In [1]: import numpy as np

In [2]: np.set_printoptions(suppress=True, linewidth=160)

In [3]: data = np.array([[-2.9, 0.7, 0.5], [0.7, 0.1, 2.1], [1.1, -1.1, -0.2]])

In [4]: data[:, 0] *= 3

In [5]: data.round(2)
Out[5]: 
array([[-8.7,  0.7,  0.5],
       [ 2.1,  0.1,  2.1],
       [ 3.3, -1.1, -0.2]])

In [6]: f = np.array([0, 0, 1])

In [7]: np.round(np.array([np.convolve(row, f, "same") for row in data]), 2)
Out[7]: 
array([[ 0. , -8.7,  0.7],
       [ 0. ,  2.1,  0.1],
       [ 0. ,  3.3, -1.1]])

In [8]: np.round(np.cross(data[2, :3], data[0, :3]), 2)
Out[8]: array([-0.41,  0.09, -7.26])

In [9]: np.allclose(data @ data.T, data.T @ data)
Out[9]: False

In [10]: print(np.round((data - data.T) / 2, 2))
[[ 0.  -0.7 -1.4]
 [ 0.7  0.   1.6]
 [ 1.4 -1.6  0. ]]

In [11]: round(np.abs(np.linalg.eigvals(data)).max(), 2)
Out[11]: np.float64(8.99)

In [12]: print(np.round((data + data.T) / 2, 2))
[[-8.7  1.4  1.9]
 [ 1.4  0.1  0.5]
 [ 1.9  0.5 -0.2]]

In [13]: round(np.linalg.det(data), 2)
Out[13]: np.float64(-16.1)

In [14]: round(np.trace(data), 2)
Out[14]: np.float64(-8.8)

In [15]: round(np.einsum("ii->", data), 2)
Out[15]: np.float64(-8.8)

In [16]: round(np.linalg.det(data.T), 2)
Out[16]: np.float64(-16.1)

In [17]: print(round(float(np.linalg.det(2 * data)), 2), round(np.linalg.det(data), 2))
-128.78 -16.1

In [18]: np.round(np.einsum("ij,ji->", data, data), 2)
Out[18]: np.float64(77.36)

In [19]: round(float(np.linalg.det(data[::-1])), 2)
Out[19]: 16.1

In [20]: np.round(np.kron(np.eye(2, dtype=int), data), 2)
Out[20]: 
array([[-8.7,  0.7,  0.5, -0. ,  0. ,  0. ],
       [ 2.1,  0.1,  2.1,  0. ,  0. ,  0. ],
       [ 3.3, -1.1, -0.2,  0. , -0. , -0. ],
       [-0. ,  0. ,  0. , -8.7,  0.7,  0.5],
       [ 0. ,  0. ,  0. ,  2.1,  0.1,  2.1],
       [ 0. , -0. , -0. ,  3.3, -1.1, -0.2]])

In [21]: blk = np.stack([data, 5 * data, data[::-1]])

In [22]: np.round(np.linalg.det(blk), 2)
Out[22]: array([  -16.1 , -2012.25,    16.1 ])

In [23]: np.round(blk.sum(axis=0), 2)
Out[23]: 
array([[-48.9,   3.1,   2.8],
       [ 14.7,   0.7,  14.7],
       [ 11.1,  -5.9,  -0.7]])

In [24]: np.linalg.matrix_rank(blk)
Out[24]: array([3, 3, 3])

In [25]: np.linalg.matrix_rank(blk.reshape(3, -1))
Out[25]: np.int64(2)

In [26]: (blk @ data.T).shape
Out[26]: (3, 3, 3)

In [27]: data.shape
Out[27]: (3, 3)

In [28]: np.round(np.linalg.svd(data, compute_uv=False), 2)
Out[28]: array([9.59, 2.2 , 0.76])

In [29]: np.round(data.sum(axis=0), 2)
Out[29]: array([-3.3, -0.3,  2.4])

In [30]: round(float(np.linalg.norm(data)), 2)
Out[30]: 9.87

In [31]: np.unravel_index(np.abs(data).argmax(), data.shape)
Out[31]: (np.int64(0), np.int64(0))

In [32]: A = np.load("data.npy")

In [33]: print(A)
[[0 0 0 0]
 [0 2 0 0]
 [0 0 0 0]
 [0 0 0 2]]

In [34]: vals, evecs = np.linalg.eigh(A)

In [35]: x = np.array([0, 0, 2, 0])

In [36]: print(np.round(np.linalg.eigvalsh(A[1:, 1:]), 2))
[0. 2. 2.]

In [37]: evecs * np.abs(vals) @ evecs.T
Out[37]: 
array([[0., 0., 0., 0.],
       [0., 2., 0., 0.],
       [0., 0., 0., 0.],
       [0., 0., 0., 2.]])

In [38]: x @ A @ x / (x @ x), vals[0], vals[-1]
Out[38]: (np.float64(0.0), np.float64(0.0), np.float64(2.0))

In [39]: round(np.linalg.det(A), 2)
Out[39]: np.float64(0.0)

In [40]: np.round(np.sort(np.linalg.eigvals(A).real), 2)
Out[40]: array([0., 0., 2., 2.])

In [41]: (A != 0).astype(int)
Out[41]: 
array([[0, 0, 0, 0],
       [0, 1, 0, 0],
       [0, 0, 0, 0],
       [0, 0, 0, 1]])

In [42]: vals, evecs = np.linalg.eigvalsh(A)
---------------------------------------------------------------------------
ValueError                                Traceback (most recent call last)
Cell In[42], line 1
----> 1 vals, evecs = np.linalg.eigvalsh(A)

ValueError: too many values to unpack (expected 2)

In [43]: vals, evecs = np.linalg.eigh(A)

In [44]: vals.sum(), np.trace(A)
Out[44]: (np.float64(4.0), np.int64(4))

In [45]: np.round(np.linalg.eigvalsh(A @ A), 2)
Out[45]: array([0., 0., 4., 4.])

In [46]: (vals > 1e-8).sum(), (vals < -1e-8).sum()
Out[46]: (np.int64(2), np.int64(0))

In [47]: np.round(np.linalg.eigvalsh(A + 5 * np.eye(4)), 2)
Out[47]: array([5., 5., 7., 7.])

In [48]: print(evecs.T @ evecs)
[[1. 0. 0. 0.]
 [0. 1. 0. 0.]
 [0. 0. 1. 0.]
 [0. 0. 0. 1.]]

In [49]: np.unique(vals.round(6) + 0, return_counts=True)[1]
Out[49]: array([2, 2])

In [50]: M2 = np.array([[-3, 7], [-2, 9]])

In [51]: mat = M2 + M2.T

In [52]: mat
Out[52]: 
array([[-6,  5],
       [ 5, 18]])

In [53]: x = np.array([2, 1])

In [54]: target = mat @ x

In [55]: target
Out[55]: array([-7, 28])

In [56]: np.round(np.linalg.solve(mat.T, mat[0]), 2) + 0
Out[56]: array([1., 0.])

In [57]: np.round(np.linalg.solve(mat, -3 * target), 2)
Out[57]: array([-6., -3.])

In [58]: theta = np.radians(72)

In [59]: Rm = np.eye(2)

In [60]: Rm[1, 1] = Rm[0, 0] = np.cos(theta)

In [61]: Rm[1, 0], Rm[0, 1] = -np.sin(theta), np.sin(theta)

In [62]: Rm.round(2)
Out[62]: 
array([[ 0.31,  0.95],
       [-0.95,  0.31]])

In [63]: M2 = mat @ Rm.T

In [64]: np.allclose(np.linalg.norm(mat, axis=1), np.linalg.norm(M2, axis=1))
Out[64]: True

In [65]: np.allclose(mat @ mat.T, M2 @ M2.T)
Out[65]: True

In [66]: np.round(np.abs(M2 - mat).max(axis=0), 2)
Out[66]: array([13.66, 17.19])

In [67]: x = np.array([2, 1])

In [68]: target = Rm @ x

In [69]: print(target.round(2))
[ 1.57 -1.59]

In [70]: np.round(np.linalg.solve(Rm, Rm[:, 1]), 2)
Out[70]: array([-0.,  1.])

In [71]: np.round(np.linalg.solve(Rm.T, Rm[0]), 2) + 0
Out[71]: array([1., 0.])

In [72]: print(np.round(np.linalg.solve(Rm, target), 2))
[2. 1.]

In [73]: np.linalg.matrix_power(mat, 3)
Out[73]: 
array([[ -66, 1385],
       [1385, 6582]])

In [74]: print(np.allclose(mat, mat.T))
True

In [75]: mat.inv()
---------------------------------------------------------------------------
AttributeError                            Traceback (most recent call last)
Cell In[75], line 1
----> 1 mat.inv()

AttributeError: 'numpy.ndarray' object has no attribute 'inv'

In [76]: np.linalg.determinant(mat)
---------------------------------------------------------------------------
AttributeError                            Traceback (most recent call last)
Cell In[76], line 1
----> 1 np.linalg.determinant(mat)

AttributeError: module 'numpy.linalg' has no attribute 'determinant'

In [77]: np.trace(mat)
Out[77]: np.int64(12)

In [78]: assert mat == mat.T
---------------------------------------------------------------------------
ValueError                                Traceback (most recent call last)
Cell In[78], line 1
----> 1 assert mat == mat.T

ValueError: The truth value of an array with more than one element is ambiguous. Use a.any() or a.all()

In [79]: np.allclose(mat @ mat.T, mat.T @ mat)
Out[79]: True

In [80]: arr = np.loadtxt("x.csv", delimiter=",")

In [81]: arr
Out[81]: 
array([[ 0.,  0., -2.],
       [ 2.,  0.,  0.],
       [ 0.,  0.,  2.],
       [ 0.,  1., -2.]])

In [82]: M2 = np.array([[2, -3, -3], [2, 0, 2], [-1, 0, 1]])

In [83]: np.einsum("ij,ij->i", arr, arr)
Out[83]: array([4., 4., 4., 5.])

In [84]: arr @ M2
Out[84]: 
array([[ 2.,  0., -2.],
       [ 4., -6., -6.],
       [-2.,  0.,  2.],
       [ 4.,  0.,  0.]])

In [85]: M2.T @ arr.T
Out[85]: 
array([[ 2.,  4., -2.,  4.],
       [ 0., -6.,  0.,  0.],
       [-2., -6.,  2.,  0.]])

In [86]: np.einsum("ij->j", arr)
Out[86]: array([ 2.,  1., -2.])

In [87]: U, sig, Vh = np.linalg.svd(A)

In [88]: sig
Out[88]: array([2., 2., 0., 0.])

In [89]: np.argmax(sig[:-1] / (sig[1:] + 1e-6)) + 1
Out[89]: np.int64(2)

In [90]: M2 = U[:, :2] @ np.diag(sig[:2]) @ Vh[:2]

In [91]: print(np.abs(A - M2).max())
0.0

In [92]: print(M2)
[[0. 0. 0. 0.]
 [0. 2. 0. 0.]
 [0. 0. 0. 0.]
 [0. 0. 0. 2.]]

In [93]: np.linalg.matrix_rank(A, rtol=0.05)
Out[93]: np.int64(2)

In [94]: round(float(np.linalg.norm(A - M2) / np.linalg.norm(A)), 2)
Out[94]: 0.0

In [95]: theta = np.radians(180)

In [96]: Rm = np.eye(3)

In [97]: Rm[0, 0] = Rm[2, 2] = np.cos(theta)

In [98]: Rm[0, 2], Rm[2, 0] = -np.sin(theta), np.sin(theta)

In [99]: print(Rm.round(2) + 0)
[[-1.  0.  0.]
 [ 0.  1.  0.]
 [ 0.  0. -1.]]

In [100]: M2 = arr @ Rm.T

In [101]: np.round(np.linalg.svd(arr, compute_uv=False), 2), np.round(np.linalg.svd(M2, compute_uv=False), 2)
Out[101]: (array([3.51, 2.  , 0.8 ]), array([3.51, 2.  , 0.8 ]))

In [102]: print(np.allclose(arr @ arr.T, M2 @ M2.T))
True

In [103]: round(float(np.linalg.det(Rm)), 2), np.trace(Rm)
Out[103]: (1.0, np.float64(-1.0))

In [104]: P = arr @ np.linalg.solve(arr.T @ arr, arr.T)

In [105]: print(np.round(np.linalg.eigvalsh(P), 2))
[0. 1. 1. 1.]

In [106]: print(np.linalg.matrix_rank(np.eye(4) - P))
1

In [107]: np.trace(P)
Out[107]: np.float64(3.0)

In [108]: K = np.array([[6, 8, 1, 8], [8, 2, 2, 6], [1, 2, 10, 2], [8, 6, 2, 8]])

In [109]: P = np.triu(np.array([[-2, -1, 1, -3], [-2, 2, -3, -4], [0, 0, -3, -2], [-4, -1, -1, -4]]), 1) + np.eye(4)

In [110]: M2 = P @ K @ np.linalg.inv(P)

In [111]: print(P @ K - K @ P)
[[-31. -12.  20.  24.]
 [-35. -22. -40.  -2.]
 [-16. -11.   1.  15.]
 [  0.   8.  10.  52.]]

In [112]: blk = np.stack([K, -2 * K, K[::-1]])

In [113]: (blk @ K.T).shape
Out[113]: (3, 4, 4)

In [114]: np.round(np.linalg.norm(blk, axis=(1, 2)), 2)
Out[114]: array([23.45, 46.9 , 23.45])

In [115]: np.round(np.linalg.det(blk), 2)
Out[115]: array([  84., 1344.,   84.])

In [116]: f = np.array([0, 2, 1, 1])

In [117]: M2 = K + np.outer(f, np.eye(4)[3])

In [118]: np.linalg.matrix_rank(np.linalg.inv(M2) - np.linalg.inv(K), tol=1e-8)
Out[118]: np.int64(1)

In [119]: M2
Out[119]: 
array([[ 6.,  8.,  1.,  8.],
       [ 8.,  2.,  2.,  8.],
       [ 1.,  2., 10.,  3.],
       [ 8.,  6.,  2.,  9.]])

In [120]: O, Rm = np.linalg.qr(M2)

In [121]: print(np.round(np.abs(np.diag(Rm)), 2))
[12.85  5.41  9.54  0.21]

In [122]: O.round(2)
Out[122]: 
array([[-0.47,  0.71,  0.23, -0.47],
       [-0.62, -0.65, -0.1 , -0.42],
       [-0.08,  0.24, -0.97, -0.02],
       [-0.62,  0.09,  0.05,  0.78]])

In [123]: np.allclose(Rm.T @ Rm, M2.T @ M2)
Out[123]: True

In [124]: np.trace(O @ O.T)
Out[124]: np.float64(4.0)

In [125]: x = np.array([1, 1, -1, 1])

In [126]: a = np.maximum(K @ x, 0)

In [127]: print(np.maximum(K @ x, 0) - np.maximum(-K @ x, 0))
[21 14 -5 20]

In [128]: K.T @ a
Out[128]: array([398, 316,  89, 412])

In [129]: print(a)
[21 14  0 20]

In [130]: np.maximum(K @ (3 * x), 0)
Out[130]: array([63, 42,  0, 60])

In [131]: J = np.loadtxt("run19.csv", delimiter=",")

In [132]: J
Out[132]: 
array([[ 2.,  3.,  3.],
       [ 5.,  2.,  4.],
       [ 3.,  4.,  3.],
       [12.,  7., 11.]])

In [133]: f, r1 = J[0], J[2]

In [134]: print(f @ f)
22.0

In [135]: pr = (f @ r1) / (f @ f) * f

In [136]: round(float((r1 - pr) @ f), 2)
Out[136]: 0.0

In [137]: M2 = np.array([[0, 3], [0, 3]])

In [138]: Z = np.kron(M2, J)

In [139]: Z
Out[139]: 
array([[ 0.,  0.,  0.,  6.,  9.,  9.],
       [ 0.,  0.,  0., 15.,  6., 12.],
       [ 0.,  0.,  0.,  9., 12.,  9.],
       [ 0.,  0.,  0., 36., 21., 33.],
       [ 0.,  0.,  0.,  6.,  9.,  9.],
       [ 0.,  0.,  0., 15.,  6., 12.],
       [ 0.,  0.,  0.,  9., 12.,  9.],
       [ 0.,  0.,  0., 36., 21., 33.]])

In [140]: print(np.linalg.matrix_rank(Z))
3

In [141]: P = J @ np.linalg.solve(J.T @ J, J.T)

In [142]: np.round(P @ J[:, 0], 2)
Out[142]: array([ 2.,  5.,  3., 12.])

In [143]: round(float(np.trace(P)), 2)
Out[143]: 3.0

In [144]: np.round((np.eye(4) - P) @ J, 2) + 0
Out[144]: 
array([[0., 0., 0.],
       [0., 0., 0.],
       [0., 0., 0.],
       [0., 0., 0.]])

In [145]: P.round(2) + 0
Out[145]: 
array([[ 0.83, -0.33,  0.  ,  0.17],
       [-0.33,  0.33,  0.  ,  0.33],
       [ 0.  ,  0.  ,  1.  ,  0.  ],
       [ 0.17,  0.33,  0.  ,  0.83]])

In [146]: O, Rm = np.linalg.qr(J)

In [147]: np.trace(O @ O.T)
Out[147]: np.float64(3.0)

In [148]: np.round(abs(Rm[0, 0]), 2), round(np.linalg.norm(J[:, 0]), 2)
Out[148]: (np.float64(13.49), np.float64(13.49))

In [149]: M2 = np.array([[3, 0], [2, 2], [0, 1]])

In [150]: np.linalg.matrix_rank(np.vstack([J, M2.T]))
Out[150]: np.int64(3)

In [151]: J @ M2
Out[151]: 
array([[12.,  9.],
       [19.,  8.],
       [17., 11.],
       [50., 25.]])

In [152]: m1 = np.load("m.npy")

In [153]: m1
Out[153]: 
array([[-3, -3, -3],
       [-3, -6, -6],
       [-3, -6, -9]])

In [154]: vals, evecs = np.linalg.eig(m1)

In [155]: np.round(np.sort(np.linalg.eigvals(m1.T)), 2)
Out[155]: array([-15.15,  -1.93,  -0.92])

In [156]: vals, evecs = np.linalg.eigh(m1)

In [157]: np.round(np.linalg.svd(m1, compute_uv=False), 2)
Out[157]: array([15.15,  1.93,  0.92])

In [158]: np.round(evecs.T @ evecs, 2) + 0
Out[158]: 
array([[1., 0., 0.],
       [0., 1., 0.],
       [0., 0., 1.]])

In [159]: np.round(evecs @ np.diag(vals) @ evecs.T, 2)
Out[159]: 
array([[-3., -3., -3.],
       [-3., -6., -6.],
       [-3., -6., -9.]])

In [160]: vals.round(2)
Out[160]: array([-15.15,  -1.93,  -0.92])

In [161]: print(round(vals.sum(), 2), np.trace(m1))
-18.0 -18

In [162]: np.round(np.linalg.eigvalsh(m1 + -2 * np.eye(3)), 2)
Out[162]: array([-17.15,  -3.93,  -2.92])

In [163]: np.round(np.linalg.eigvalsh(m1 @ m1), 2)
Out[163]: array([  0.85,   3.72, 229.42])

In [164]: print(np.unique(vals.round(6) + 0, return_counts=True)[1])
[1 1 1]

In [165]: np.round(evecs.T @ m1 @ evecs, 2) + 0
Out[165]: 
array([[-15.15,   0.  ,   0.  ],
       [  0.  ,  -1.93,   0.  ],
       [  0.  ,   0.  ,  -0.92]])
